In [1]: import numpy as np

In [2]: np.set_printoptions(precision=1, suppress=True, linewidth=140, legacy="1.25")

In [3]: arr = np.load("run13.npy")

In [4]: arr
Out[4]: 
array([[ 27.4, -37.2,  13.2, -24.5, -51.1,  10.6],
       [ 29. , -36.7,  13.9, -24.5, -49.1,  10.6],
       [ 28.7, -34. ,  15.2, -23.9, -49.5,   9.3],
       [ 19.2,  22.7, -27.9,  33.2,   9.1,   0.1],
       [ 20.6,  21.8, -29.8,  33.4,   8.8,  -0.8],
       [ 28.8, -35.5,  13.8, -23.1, -50.1,   9.3],
       [ 26.2, -35.3,  14.2, -22.3, -48.8,   9.4],
       [ 20. ,  22.4, -26.5,  34.5,   8.3,  -0.9],
       [ 28.7, -38.1,  14.7, -23.2, -51.3,   7.9],
       [ 28.5, -37.5,  13.5, -23.6, -48.6,  11.8],
       [ 26.2, -36.8,  14.2, -24.1, -51.1,  10.4],
       [ 28.7, -36.6,  14.1, -23.9, -49.1,  10.3],
       [ 27. , -37.2,  13.1, -24.6, -50.8,  10.4],
       [ 27.3, -37.3,  15.1, -24.2, -49.8,   9.2],
       [ 20.3,  19.7, -27.3,  32.6,   9.1,  -0.7],
       [ 27.4, -36.9,  14.8, -25.3, -49.8,  10.3],
       [ 23. ,  23.5, -26.9,  34.3,   9.4,   1.2],
       [ 29.4, -35.5,  15.5, -23.5, -50.6,   7.9],
       [ 19.6,  23.2, -27.2,  32.9,   8.4,  -1.8],
       [ 19.3,  23.3, -29.7,  33.2,   7.9,   0.8],
       [ 28.4, -36. ,  13.2, -23.2, -49.2,  10.1],
       [ 19.2,  21.5, -29.4,  34.3,   7.3,   1.8],
       [ 21.2,  20.8, -28.3,  34.4,   6.8,   0.7],
       [ 19.9,  22.4, -29.7,  35.3,   9.2,  -0.1],
       [ 19.8,  21.4, -27.1,  33.4,   7.5,   0.1],
       [ 18.2,  22.5, -30.4,  33. ,   8.7,   0.6],
       [ 19.5,  20.5, -27.3,  34. ,   8.7,  -0.4],
       [ 18.7,  22.5, -28. ,  33.7,  10.7,  -0.7],
       [ 26.8, -36.1,  13.5, -23.3, -50.2,  10. ],
       [ 19.2,  20.7, -27.9,  34.1,   9.4,   0.7],
       [ 18.9,  22.3, -26.9,  34.7,   9.2,   0.1],
       [ 27.3, -35. ,  12.5, -23.2, -50.6,  10. ],
       [ 27.9, -35.5,  13.5, -25. , -51.2,  10.1],
       [ 19. ,  23. , -26. ,  34.7,   7.3,   0.6],
       [ 28.7, -36.9,  12.8, -24. , -49.1,   9.6],
       [ 19.2,  22.6, -28.9,  33.7,   6.7,   0.7]])

In [5]: D = np.linalg.norm(arr[:, None] - arr[None], axis=-1)

In [6]: (D + 1e9 * np.eye(36)).round(6).argmin(axis=1)
Out[6]: 
array([12, 11,  5, 30, 23, 20, 28, 30, 13,  1, 12,  1,  0, 15, 26, 13,  7,  5,  7, 35, 11, 35, 24,  4, 26, 19, 29,  3, 31, 26,  7, 28,  0,
        7, 20, 19])

In [7]: np.linalg.matrix_rank(D ** 2)
Out[7]: 8

In [8]: np.flatnonzero(D[31] < D.mean() / 2)
Out[8]: array([ 0,  1,  2,  5,  6,  8,  9, 10, 11, 12, 13, 15, 17, 20, 28, 31, 32, 34])

In [9]: f = np.array([-2, 2, -2])

In [10]: np.convolve(arr[34], f)
Out[10]: array([ -57.4,  131.2, -156.8,  147.4,   24.6,  -69.4,  117.4,  -19.2])

In [11]: np.cross(arr[34, :3], arr[14, :3])
Out[11]: array([ 755.2, 1043.3, 1314.5])

In [12]: out = arr / np.sqrt((arr ** 2).mean(axis=1, keepdims=True))

In [13]: np.linalg.norm(out, axis=1)
Out[13]: 
array([2.4, 2.4, 2.4, 2.4, 2.4, 2.4, 2.4, 2.4, 2.4, 2.4, 2.4, 2.4, 2.4, 2.4, 2.4, 2.4, 2.4, 2.4, 2.4, 2.4, 2.4, 2.4, 2.4, 2.4, 2.4, 2.4,
       2.4, 2.4, 2.4, 2.4, 2.4, 2.4, 2.4, 2.4, 2.4, 2.4])

In [14]: np.linalg.matrix_rank(out) == np.linalg.matrix_rank(arr)
Out[14]: True

In [15]: np.linalg.matrix_rank(arr - arr.mean(axis=1, keepdims=True))
Out[15]: 5

In [16]: rng = np.random.default_rng(89)

In [17]: out = arr + rng.integers(-2, 3, (36, 2)) @ rng.integers(-2, 3, (2, 6))

In [18]: out
Out[18]: 
array([[ 23.4, -35.2,  15.2, -24.5, -47.1,  14.6],
       [ 32. , -35.7,  11.9, -25.5, -53.1,  10.6],
       [ 33.7, -34. ,  12.2, -24.9, -55.5,   7.3],
       [ 21.2,  16.7, -27.9,  35.2,   9.1,  -7.9],
       [ 18.6,  22.8, -28.8,  33.4,  10.8,   1.2],
       [ 32.8, -32.5,  10.8, -25.1, -56.1,  11.3],
       [ 31.2, -35.3,  11.2, -23.3, -54.8,   7.4],
       [ 25. ,  22.4, -29.5,  33.5,   2.3,  -2.9],
       [ 23.7, -38.1,  17.7, -22.2, -45.3,   9.9],
       [ 28.5, -42.5,  14.5, -21.6, -46.6,   5.8],
       [ 22.2, -34.8,  16.2, -24.1, -47.1,  14.4],
       [ 28.7, -31.6,  13.1, -25.9, -51.1,  16.3],
       [ 31. , -34.2,  10.1, -26.6, -56.8,  12.4],
       [ 28.3, -40.3,  15.1, -23.2, -49.8,   5.2],
       [ 26.3,  21.7, -31.3,  30.6,   1.1,  -0.7],
       [ 21.4, -38.9,  18.8, -23.3, -41.8,  10.3],
       [ 26. ,  24.5, -28.9,  33.3,   5.4,   1.2],
       [ 28.4, -37.5,  16.5, -22.5, -48.6,   5.9],
       [ 18.6,  21.2, -26.2,  33.9,  10.4,  -3.8],
       [ 18.3,  21.3, -28.7,  34.2,   9.9,  -1.2],
       [ 27.4, -33. ,  13.2, -24.2, -49.2,  14.1],
       [ 16.2,  20.5, -27.4,  35.3,  11.3,   1.8],
       [ 18.2,  19.8, -26.3,  35.4,  10.8,   0.7],
       [ 16.9,  21.4, -27.7,  36.3,  13.2,  -0.1],
       [ 20.8,  18.4, -27.1,  34.4,   7.5,  -3.9],
       [ 18.2,  22.5, -30.4,  33. ,   8.7,   0.6],
       [ 13.5,  18.5, -23.3,  36. ,  16.7,  -0.4],
       [ 16.7,  28.5, -28. ,  31.7,  10.7,   7.3],
       [ 24.8, -35.1,  14.5, -23.3, -48.2,  12. ],
       [ 22.2,  21.7, -29.9,  33.1,   5.4,   0.7],
       [ 14.9,  19.3, -23.9,  36.7,  15.2,  -1.9],
       [ 25.3, -34. ,  13.5, -23.2, -48.6,  12. ],
       [ 23.9, -38.5,  16.5, -23. , -45.2,   8.1],
       [ 18. ,  21. , -25. ,  35.7,   9.3,  -1.4],
       [ 30.7, -42.9,  12.8, -22. , -49.1,   1.6],
       [ 25.2,  24.6, -32.9,  31.7,  -1.3,   0.7]])

In [19]: np.linalg.matrix_rank(out - arr, tol=1e-8)
Out[19]: 2

In [20]: cen = arr - arr.mean(axis=0)

In [21]: vecs = np.linalg.svd(cen)[2][:2]

In [22]: out = cen - cen @ vecs.T @ vecs

In [23]: np.round(np.cov(cen @ vecs.T, rowvar=False), 1) + 0
Out[23]: 
array([[3108.4,    0. ],
       [   0. ,    1.6]])

In [24]: (cen @ vecs.T).std(axis=0)
Out[24]: array([55. ,  1.2])

In [25]: np.diag(vecs.T @ vecs)
Out[25]: array([0.2, 0.3, 0.7, 0.3, 0.3, 0.2])

In [26]: np.linalg.norm(out, axis=1).round(6).argmax()
Out[26]: 16

In [27]: J = np.loadtxt("sample7.csv", delimiter=",")

In [28]: J.round(1) + 0
Out[28]: 
array([[ 1.5, -2. , -2. , -0.7, -0.4,  0.4, -1.5,  0.6,  1.3, -0.4, -0.7, -3. , -0.8],
       [-0.7,  2.7, -0.1,  2.1,  0. ,  1.1, -0.8, -0.8, -1.1, -0.1,  1.1,  2.7,  0.8],
       [-1.3,  2.4,  1.3,  1.3,  0.3,  0.1,  0.7, -0.7, -1.3,  0.3,  0.9,  3.1,  0.9],
       [ 1.5, -0.9, -2.7,  0.4, -0.5,  1.3, -2.4,  0.3,  1. , -0.7, -0.2, -2.2, -0.5],
       [ 1.5, -0.7, -2.7,  0.6, -0.5,  1.4, -2.5,  0.3,  0.9, -0.7, -0.1, -2.1, -0.4],
       [ 1. , -2.7, -0.6, -1.8, -0.2, -0.7,  0.1,  0.8,  1.2, -0.1, -1.1, -2.9, -0.9],
       [ 1.3, -2.4, -1.4, -1.3, -0.3, -0.1, -0.8,  0.7,  1.3, -0.3, -0.9, -3.1, -0.8],
       [-0.4, -1.9,  1.9, -2.3,  0.3, -1.9,  2.4,  0.5,  0.3,  0.6, -0.9, -0.9, -0.5],
       [-0.4,  2.6, -0.6,  2.3, -0.1,  1.4, -1.3, -0.7, -0.9, -0.3,  1.1,  2.3,  0.8],
       [ 1.5, -1.8, -2.2, -0.5, -0.4,  0.6, -1.7,  0.6,  1.2, -0.5, -0.6, -2.9, -0.7],
       [ 1.5, -2. , -2. , -0.7, -0.4,  0.4, -1.5,  0.6,  1.3, -0.5, -0.7, -2.9, -0.8],
       [-0.3,  2.5, -0.9,  2.3, -0.1,  1.5, -1.6, -0.7, -0.8, -0.3,  1.1,  2.1,  0.7],
       [ 0.6,  1.6, -2.2,  2.1, -0.4,  2. , -2.6, -0.4, -0.1, -0.6,  0.8,  0.5,  0.3],
       [ 1.5, -1.8, -2.1, -0.5, -0.4,  0.6, -1.7,  0.6,  1.2, -0.5, -0.6, -2.9, -0.7],
       [-1.6,  1. ,  2.6, -0.3,  0.5, -1.2,  2.4, -0.4, -1. ,  0.7,  0.2,  2.3,  0.5],
       [ 0.8,  1.3, -2.4,  2. , -0.4,  2. , -2.8, -0.3,  0.1, -0.7,  0.7,  0.1,  0.2],
       [-1.5,  2. ,  2. ,  0.7,  0.4, -0.4,  1.5, -0.6, -1.3,  0.5,  0.7,  2.9,  0.8],
       [-1.6,  1.1,  2.6, -0.2,  0.5, -1.1,  2.3, -0.4, -1.1,  0.6,  0.3,  2.4,  0.5],
       [-1.5,  0.9,  2.7, -0.4,  0.5, -1.3,  2.5, -0.3, -1. ,  0.7,  0.2,  2.2,  0.5],
       [-1.6,  1. ,  2.6, -0.3,  0.5, -1.2,  2.4, -0.4, -1. ,  0.7,  0.2,  2.3,  0.5],
       [ 0.5, -2.7,  0.4, -2.2,  0. , -1.3,  1.1,  0.8,  1. ,  0.2, -1.1, -2.5, -0.8],
       [-1.6,  0.9,  2.6, -0.4,  0.5, -1.2,  2.4, -0.4, -1. ,  0.7,  0.2,  2.3,  0.5],
       [ 1.5, -1.8, -2.1, -0.5, -0.4,  0.6, -1.7,  0.6,  1.2, -0.5, -0.6, -2.9, -0.7],
       [ 0. ,  2.4, -1.3,  2.4, -0.2,  1.7, -1.9, -0.6, -0.6, -0.4,  1.1,  1.7,  0.6],
       [ 1.2, -2.5, -1.1, -1.5, -0.2, -0.4, -0.4,  0.8,  1.3, -0.2, -1. , -3.1, -0.9]])

In [29]: t3 = np.stack([J, 4 * J, J[::-1]])

In [30]: np.linalg.matrix_rank(t3.reshape(3, -1))
Out[30]: 2

In [31]: np.linalg.matrix_rank(t3)
Out[31]: array([2, 2, 2])

In [32]: np.einsum("bij,cij->bc", t3, t3)
Out[32]: 
array([[  625. ,  2500. ,   -39.7],
       [ 2500. , 10000. ,  -158.6],
       [  -39.7,  -158.6,   625. ]])
